$ python -q
>>> import numpy as np
>>> np.set_printoptions(precision=1, suppress=True, linewidth=200, floatmode="fixed")
>>> def rd(a):
...     return np.round(a, 1) + 0
... 
>>> W0 = np.array([[1.0, 0.2, 0.0, 0.0, 0.0, 0.0, 0.0, 0.0],
...     [0.2, 1.0, 0.2, 0.0, 0.0, 0.0, 0.0, 0.0],
...     [0.0, 0.2, 1.0, 0.2, 0.0, 0.0, 0.0, 0.0],
...     [0.0, 0.0, 0.2, 1.0, 0.2, 0.0, 0.0, 0.0],
...     [0.0, 0.0, 0.0, 0.2, 1.0, 0.2, 0.0, 0.0],
...     [0.0, 0.0, 0.0, 0.0, 0.2, 1.0, 0.2, 0.0],
...     [0.0, 0.0, 0.0, 0.0, 0.0, 0.2, 1.0, 0.2],
...     [0.0, 0.0, 0.0, 0.0, 0.0, 0.0, 0.2, 1.0]])
>>> # symmetric
>>> out = W0 / np.sqrt((W0 ** 2).mean(axis=1, keepdims=True))
>>> print(rd(np.linalg.norm(out, axis=1)))
[2.8 2.8 2.8 2.8 2.8 2.8 2.8 2.8]
>>> print(np.linalg.matrix_rank(W0 - W0.mean(axis=1, keepdims=True)))
7
>>> print(rd(out[2]))
[0.0 0.5 2.7 0.5 0.0 0.0 0.0 0.0]
>>> ev, V = np.linalg.eigh(W0)
>>> print(ev.sum(), np.trace(W0))
8.0 8.0
>>> print(rd(V.T @ V))
[[1.0 0.0 0.0 0.0 0.0 0.0 0.0 0.0]
 [0.0 1.0 0.0 0.0 0.0 0.0 0.0 0.0]
 [0.0 0.0 1.0 0.0 0.0 0.0 0.0 0.0]
 [0.0 0.0 0.0 1.0 0.0 0.0 0.0 0.0]
 [0.0 0.0 0.0 0.0 1.0 0.0 0.0 0.0]
 [0.0 0.0 0.0 0.0 0.0 1.0 0.0 0.0]
 [0.0 0.0 0.0 0.0 0.0 0.0 1.0 0.0]
 [0.0 0.0 0.0 0.0 0.0 0.0 0.0 1.0]]
>>> print(rd(V.T @ W0 @ V))
[[0.6 0.0 0.0 0.0 0.0 0.0 0.0 0.0]
 [0.0 0.7 0.0 0.0 0.0 0.0 0.0 0.0]
 [0.0 0.0 0.8 0.0 0.0 0.0 0.0 0.0]
 [0.0 0.0 0.0 0.9 0.0 0.0 0.0 0.0]
 [0.0 0.0 0.0 0.0 1.1 0.0 0.0 0.0]
 [0.0 0.0 0.0 0.0 0.0 1.2 0.0 0.0]
 [0.0 0.0 0.0 0.0 0.0 0.0 1.3 0.0]
 [0.0 0.0 0.0 0.0 0.0 0.0 0.0 1.4]]
>>> print(rd(np.linalg.eigvalsh(W0 + 4 * np.eye(8))))
[4.6 4.7 4.8 4.9 5.1 5.2 5.3 5.4]
>>> print(np.unique(ev.round(6) + 0, return_counts=True)[1])
[1 1 1 1 1 1 1 1]
>>> print(rd(V @ np.diag(ev) @ V.T))
[[1.0 0.2 0.0 0.0 0.0 0.0 0.0 0.0]
 [0.2 1.0 0.2 0.0 0.0 0.0 0.0 0.0]
 [0.0 0.2 1.0 0.2 0.0 0.0 0.0 0.0]
 [0.0 0.0 0.2 1.0 0.2 0.0 0.0 0.0]
 [0.0 0.0 0.0 0.2 1.0 0.2 0.0 0.0]
 [0.0 0.0 0.0 0.0 0.2 1.0 0.2 0.0]
 [0.0 0.0 0.0 0.0 0.0 0.2 1.0 0.2]
 [0.0 0.0 0.0 0.0 0.0 0.0 0.2 1.0]]
>>> mat = np.array([[-9, 7, 1, 6, -9],
...     [0, 2, 2, -3, -1],
...     [0, 0, 9, 4, -9],
...     [0, 0, 0, 4, 2],
...     [0, 0, 0, 0, -9]])
>>> print(mat)
[[-9  7  1  6 -9]
 [ 0  2  2 -3 -1]
 [ 0  0  9  4 -9]
 [ 0  0  0  4  2]
 [ 0  0  0  0 -9]]
>>> print([int(np.linalg.matrix_rank(np.linalg.matrix_power(mat, p))) for p in range(1, 6)])
[5, 5, 5, 5, 5]
>>> print(np.linalg.matrix_rank(mat - mat[0, 0] * np.eye(5)))
4
>>> ev, V = np.linalg.eig(mat)
>>> print(mat @ V[:, 0] - ev[0] * V[:, 0])
[0.0 0.0 0.0 0.0 0.0]
>>> print(rd(np.sort(np.linalg.eigvals(np.linalg.inv(mat)))))
[-0.1 -0.1  0.1  0.2  0.5]
>>> rng = np.random.default_rng(58)
>>> out = mat + rng.integers(-2, 3, (5, 4)) @ rng.integers(-2, 3, (4, 5))
>>> print(out)
[[ -7   2   1   4 -10]
 [ -3   3   5  -5   6]
 [  2   6  12  11  -5]
 [ -7   3  -2   1   2]
 [  6  -4   3   3  -7]]
>>> print(out - mat)
[[ 2 -5  0 -2 -1]
 [-3  1  3 -2  7]
 [ 2  6  3  7  4]
 [-7  3 -2 -3  0]
 [ 6 -4  3  3  2]]
>>> print(np.linalg.matrix_rank(out - mat, tol=1e-8))
4
>>> print(rd(np.linalg.svd(out - mat, compute_uv=False)))
[12.9 11.8  7.6  0.8  0.0]
>>> print(out[0] @ out[4])
35
>>> print(rd(np.linalg.norm(out, axis=0)))
[12.1  8.6 13.5 13.1 14.6]
>>> A = np.load("layer12.npy")
>>> print(A)
[[ 0.3 -1.8 -0.3 -0.1  0.3  1.9]
 [-1.0 -1.0 -0.3 -1.8 -0.6  1.1]
 [-0.3  1.0 -1.7 -0.9 -0.8 -1.0]
 [ 0.3  0.8 -0.4  0.1  0.6 -0.8]
 [ 0.5  0.4  1.0 -0.7  0.0 -0.4]
 [ 1.0 -0.6 -0.9  2.0 -2.3  0.6]
 [ 0.8  0.3 -0.5 -0.4  1.9 -0.3]
 [ 0.8  0.9 -1.4  2.1  0.3 -0.9]
 [ 0.2 -0.6  0.7  1.7 -1.1  0.7]
 [-1.2 -0.1  2.6 -0.9 -1.2  0.0]
 [-0.3 -0.6  0.0 -1.4 -1.2  0.6]
 [ 1.2 -0.1 -0.2  0.0 -0.2  0.1]
 [-0.1 -0.7 -1.8 -0.9 -2.2  0.7]
 [-1.6 -0.9 -0.4  1.2 -1.0  1.0]
 [ 1.7  0.1  0.9 -1.2 -0.5  0.1]]
>>> print(round(np.log10(np.linalg.cond(A))))
2
>>> print([round(float(x), 1) for x in np.linalg.svd(A, compute_uv=False)[:3]])
[5.5, 5.1, 4.0]
>>> print(np.linalg.cond(A) > 100)
False
>>> print(rd(np.linalg.norm(A, 2) / np.linalg.norm(A)))
0.6
>>> print(np.linalg.matrix_rank(A, rtol=0.1))
5
>>> out = np.array([[9, 3, 6, 1, 9],
...     [1, 7, 9, 0, 8],
...     [8, 3, 2, 0, 2],
...     [2, 2, 3, 2, 0],
...     [3, 5, 4, 9, 9]])
>>> K = out - out.T
>>> print(K)
[[ 0  2 -2 -1  6]
 [-2  0  6 -2  3]
 [ 2 -6  0 -3 -2]
 [ 1  2  3  0 -9]
 [-6 -3  2  9  0]]
>>> # null space of dimension 1
>>> out = np.array([[-2, -2, 2], [-3, -1, 1]])
>>> C = np.kron(out, K)
>>> print(rd(np.linalg.norm(C, 2)), rd(np.linalg.norm(out, 2) * np.linalg.norm(K, 2)))
54.4 54.4
>>> print(rd(np.abs(np.linalg.eigvals(K)).max()))
11.7
>>> print((K - K.T) / 2)
[[ 0.0  2.0 -2.0 -1.0  6.0]
 [-2.0  0.0  6.0 -2.0  3.0]
 [ 2.0 -6.0  0.0 -3.0 -2.0]
 [ 1.0  2.0  3.0  0.0 -9.0]
 [-6.0 -3.0  2.0  9.0  0.0]]
>>> print(np.allclose(K, K.T))
False
>>> print(K @ K)
[[ -45   -8   21   56   19]
 [  -8  -53    4   11   -6]
 [  21    4  -53   -8   21]
 [  56   11   -8  -95    6]
 [  19   -6   21    6 -130]]
>>> print(np.linalg.matrix_power(K, 2))
[[ -45   -8   21   56   19]
 [  -8  -53    4   11   -6]
 [  21    4  -53   -8   21]
 [  56   11   -8  -95    6]
 [  19   -6   21    6 -130]]
>>> print(np.allclose(K @ K.T, K.T @ K))
True
>>> print(np.abs(np.diag(np.linalg.qr(K)[1])) > 1e-9)
[ True  True  True  True False]
>>> print(rd(K @ np.linalg.pinv(K) @ K))
[[ 0.0  2.0 -2.0 -1.0  6.0]
 [-2.0  0.0  6.0 -2.0  3.0]
 [ 2.0 -6.0  0.0 -3.0 -2.0]
 [ 1.0  2.0  3.0  0.0 -9.0]
 [-6.0 -3.0  2.0  9.0  0.0]]
>>> print(rd(np.trace(np.linalg.pinv(K) @ K)))
4.0
>>> F = np.load("out12.npy")
>>> print(F)
[[-12.1   9.2  -2.2   7.5   3.2 -14.2  -8.9]
 [-12.1   8.8  -0.6   7.0   1.8 -12.9  -8.4]
 [-18.7  13.6  -6.7  -3.7   0.5  -3.0 -13.1]
 [-17.5  13.5  -8.8  -4.1   3.5  -4.6 -14.6]
 [-18.0  12.0  -9.1  -3.4   2.4  -4.8 -12.9]
 [-13.1   8.4  -0.7   8.3   1.7 -15.0  -7.9]
 [-14.1   7.9  -3.2   7.5   2.3 -13.7 -10.1]
 [-13.4   7.9  -1.0   6.2   1.2 -13.4  -8.9]
 [-17.1  11.6 -10.6  -4.6   2.6  -4.1 -12.0]
 [-16.6  11.9 -10.3  -3.1   2.0  -4.0 -12.4]
 [-14.3   8.7  -1.5   6.5   0.1 -12.1  -9.0]
 [-13.8   8.8  -2.4   8.1   0.3 -12.4  -6.5]
 [-16.8  11.2  -9.5  -5.0   2.7  -5.1 -12.1]
 [-14.3   8.0  -2.2   8.2   3.3 -15.6  -7.4]
 [-18.1  11.9  -8.9  -3.9   2.4  -4.0 -10.7]]
>>> D = np.linalg.norm(F[:, None] - F[None], axis=-1)
>>> print(D.mean(axis=1).argmax())
2
>>> print(D.shape)
(15, 15)
>>> print(rd(D[1]))
[ 2.6  0.0 18.4 18.8 17.7  2.7  3.9  2.0 18.9 17.9  3.1  3.7 18.1  4.5 17.8]
>>> print(rd(D[:5, :5]))
[[ 0.0  2.6 18.9 18.7 17.7]
 [ 2.6  0.0 18.4 18.8 17.7]
 [18.9 18.4  0.0  4.5  4.0]
 [18.7 18.8  4.5  0.0  2.7]
 [17.7 17.7  4.0  2.7  0.0]]
>>> print(D[1].round(6).argsort(kind="stable")[:4])
[1 7 0 5]
>>> print(np.linalg.matrix_rank(D ** 2))
9
>>> x0 = np.array([5, -9, 1, 1, 5, 1, 5])
>>> target = F @ x0
>>> print(rd(np.linalg.pinv(F) @ F))
[[1.0 0.0 0.0 0.0 0.0 0.0 0.0]
 [0.0 1.0 0.0 0.0 0.0 0.0 0.0]
 [0.0 0.0 1.0 0.0 0.0 0.0 0.0]
 [0.0 0.0 0.0 1.0 0.0 0.0 0.0]
 [0.0 0.0 0.0 0.0 1.0 0.0 0.0]
 [0.0 0.0 0.0 0.0 0.0 1.0 0.0]
 [0.0 0.0 0.0 0.0 0.0 0.0 1.0]]
>>> print(rd(np.linalg.solve(F.T @ F, F.T @ target)))
[ 5.0 -9.0  1.0  1.0  5.0  1.0  5.0]
>>> target = target + 0.3 * rng.normal(size=15)
>>> print(rd(target))
[-180.8 -179.2 -292.0 -282.4 -267.9 -178.8 -190.2 -185.2 -256.1 -259.5 -201.2 -185.9 -251.5 -173.4 -256.1]
>>> beta, *_ = np.linalg.lstsq(F, target)
>>> print(rd(beta))
[ 5.0 -8.9  1.0  1.0  4.9  1.0  5.1]
>>> print(rd(np.linalg.norm(target - F @ beta)))
0.9
>>> x0 = np.array([3, 1, 0, 3, -2, 1, 0])
>>> print(F @ np.eye(7)[6])
[ -8.9  -8.4 -13.1 -14.6 -12.9  -7.9 -10.1  -8.9 -12.0 -12.4  -9.0  -6.5 -12.1  -7.4 -10.7]
>>> print(np.sign((F @ x0).round(6)))
[-1.0 -1.0 -1.0 -1.0 -1.0 -1.0 -1.0 -1.0 -1.0 -1.0 -1.0 -1.0 -1.0 -1.0 -1.0]
>>> print(rd((F * x0).sum(axis=1)))
[-25.2 -23.0 -57.6 -62.9 -61.8 -24.4 -30.2 -29.5 -62.8 -55.2 -27.0 -21.3 -64.7 -32.5 -62.9]
>>> print(rd(F @ (2 * x0)))
[ -50.4  -46.0 -115.2 -125.8 -123.6  -48.8  -60.4  -59.0 -125.6 -110.4  -54.0  -42.6 -129.4  -65.0 -125.8]
>>> x0 = np.array([0, 0, 2, 3, 1])
>>> print(mat @ (2 * x0))
[ 22 -12  42  28 -18]
>>> print((mat @ x0).argmax())
2
>>> print(np.sign((mat @ x0).round(6)))
[ 1 -1  1  1 -1]
>>> w1 = np.array([[-3, -3], [-2, 0], [1, -2], [2, -3], [-2, -3]])
>>> beta = np.array([-4, -3])
>>> H = np.maximum(K @ w1 + beta, 0)
>>> print(H)
[[ 0  0]
 [ 0  0]
 [ 0  6]
 [10 15]
 [40  0]]
>>> C = np.array([[3, 3], [0, -1]])
>>> print(H @ C)
[[  0   0]
 [  0   0]
 [  0  -6]
 [ 30  15]
 [120 120]]
>>> print((H @ C).round(6).argmax(axis=1))
[0 0 0 0 0]
>>> feats = np.load("data.npy")
>>> print(rd(feats))
[[-0.9 -0.4 -0.2  0.1]
 [ 0.3 -0.1 -0.3  0.8]
 [ 0.2 -0.1 -0.9 -0.3]
 [ 0.1  0.3 -0.1 -0.4]
 [-0.4  0.9 -0.2  0.2]]
>>> print(rd(np.linalg.norm(feats, axis=0)))
[1.0 1.0 1.0 1.0]
>>> print(rd(feats[:, 1] @ feats[:, 0]))
0.0
>>> print(rd(feats @ feats.T))
[[ 0.9 -0.1  0.1 -0.2  0.0]
 [-0.1  0.9  0.1 -0.3  0.1]
 [ 0.1  0.1  1.0  0.2  0.0]
 [-0.2 -0.3  0.2  0.3  0.2]
 [ 0.0  0.1  0.0  0.2  1.0]]
>>> x0 = np.array([3, 1, -3, 1])
>>> print(np.sign((feats @ x0).round(6)))
[-1.0  1.0  1.0  1.0  1.0]
>>> print(rd(feats @ np.ones(4)))
[-1.4  0.8 -1.1 -0.1  0.5]
>>> print(rd(feats @ (2 * x0)))
[-4.4  5.0  5.8  0.7  1.1]
>>> print(rd(feats * x0))
[[-2.6 -0.4  0.7  0.1]
 [ 0.9 -0.1  0.9  0.8]
 [ 0.6 -0.1  2.7 -0.3]
 [ 0.2  0.3  0.3 -0.4]
 [-1.1  0.9  0.6  0.2]]
>>> print(rd((feats * x0).sum(axis=1)))
[-2.2  2.5  2.9  0.4  0.6]
>>> print(rd(feats @ x0))
[-2.2  2.5  2.9  0.4  0.6]
>>> q, Rm = np.linalg.qr(feats)
>>> print(q.shape, Rm.shape)
(5, 4) (4, 4)
>>> print(rd(q @ Rm))
[[-0.9 -0.4 -0.2  0.1]
 [ 0.3 -0.1 -0.3  0.8]
 [ 0.2 -0.1 -0.9 -0.3]
 [ 0.1  0.3 -0.1 -0.4]
 [-0.4  0.9 -0.2  0.2]]
>>> print(rd(np.abs(np.diag(Rm))))
[1.0 1.0 1.0 1.0]
>>> print(np.allclose(Rm.T @ Rm, feats.T @ feats))
True
>>> hat = feats @ np.linalg.solve(feats.T @ feats, feats.T)
>>> print(np.trace(hat))
4.0
>>> print(rd(np.linalg.eigvalsh(hat)))
[0.0 1.0 1.0 1.0 1.0]
>>> data = np.loadtxt("x.csv", delimiter=",")
>>> print(data)
[[ -8.6   3.9   7.0   1.2   0.9   5.9  -6.2]
 [ -7.7   3.9  10.4   4.0  -1.7   6.0  -6.8]
 [ -7.8   0.6  10.2   3.2   0.1   8.3  -7.0]
 [ -8.5   2.1   9.2   1.7   0.2   4.6  -5.5]
 [ -9.4   3.9   7.6   1.7  -1.3   6.1  -7.4]
 [-10.6   1.3   8.7   3.4   0.3   6.1  -5.3]
 [ -8.4   4.0   7.6   2.4  -1.3   5.3  -8.7]
 [ -8.1   2.9   9.5   1.5   1.1   6.4  -5.4]
 [ -8.5   2.3   9.8   2.9   0.3   4.7  -6.2]
 [ -9.6   2.2  10.0   4.1  -0.3   6.3  -3.8]
 [ -9.9   1.4   8.6   2.4   0.3   6.3  -7.2]
 [ -8.2   2.8   7.7   2.4  -0.5   4.8  -6.5]
 [ -6.9   3.6  11.4   2.4  -0.7   4.4  -6.8]
 [ -7.6   2.8  11.1   2.8   0.0   5.5  -8.0]
 [ -8.3   1.2   8.6   2.5  -0.5   6.9  -5.1]
 [ -7.4   1.9   8.4   4.1  -0.3   3.9  -7.9]
 [-10.2   2.9   9.2   3.2   0.4   4.6  -3.5]
 [ -9.7   3.4   8.6   2.6   0.8   7.2  -5.3]
 [ -8.9   3.6   8.3   3.5  -1.5   6.9  -5.3]
 [ -9.7   2.9   9.2   4.5   1.1   5.2  -5.5]
 [ -8.4   2.6  10.0   4.0  -0.9   7.0  -5.9]
 [ -7.8   3.2  10.2   2.4   1.8   6.2  -6.9]
 [ -7.7   2.7   7.8   2.5   0.3   6.6  -6.5]
 [ -8.6   4.2  11.1   4.9  -0.5   6.9  -6.1]
 [ -9.2   2.8   7.8   2.6   0.0   6.5  -5.8]
 [ -8.4   4.3   9.2   1.8   1.3   6.1  -5.2]]
>>> D = np.linalg.norm(data[:, None] - data[None], axis=-1)
>>> print(rd(D[13]))
[5.1 2.8 3.8 3.6 4.5 5.0 4.1 3.6 2.6 5.1 3.9 3.9 2.1 0.0 4.5 3.5 5.6 4.7 4.7 4.3 3.3 2.5 3.8 3.6 4.4 4.2]
>>> print(rd(D[:5, :5]))
[[0.0 5.2 5.7 3.3 2.8]
 [5.2 0.0 4.5 4.2 4.1]
 [5.7 4.5 0.0 4.7 5.4]
 [3.3 4.2 4.7 0.0 3.8]
 [2.8 4.1 5.4 3.8 0.0]]
>>> print(np.flatnonzero(D[13] < D.mean() / 2))
[13]
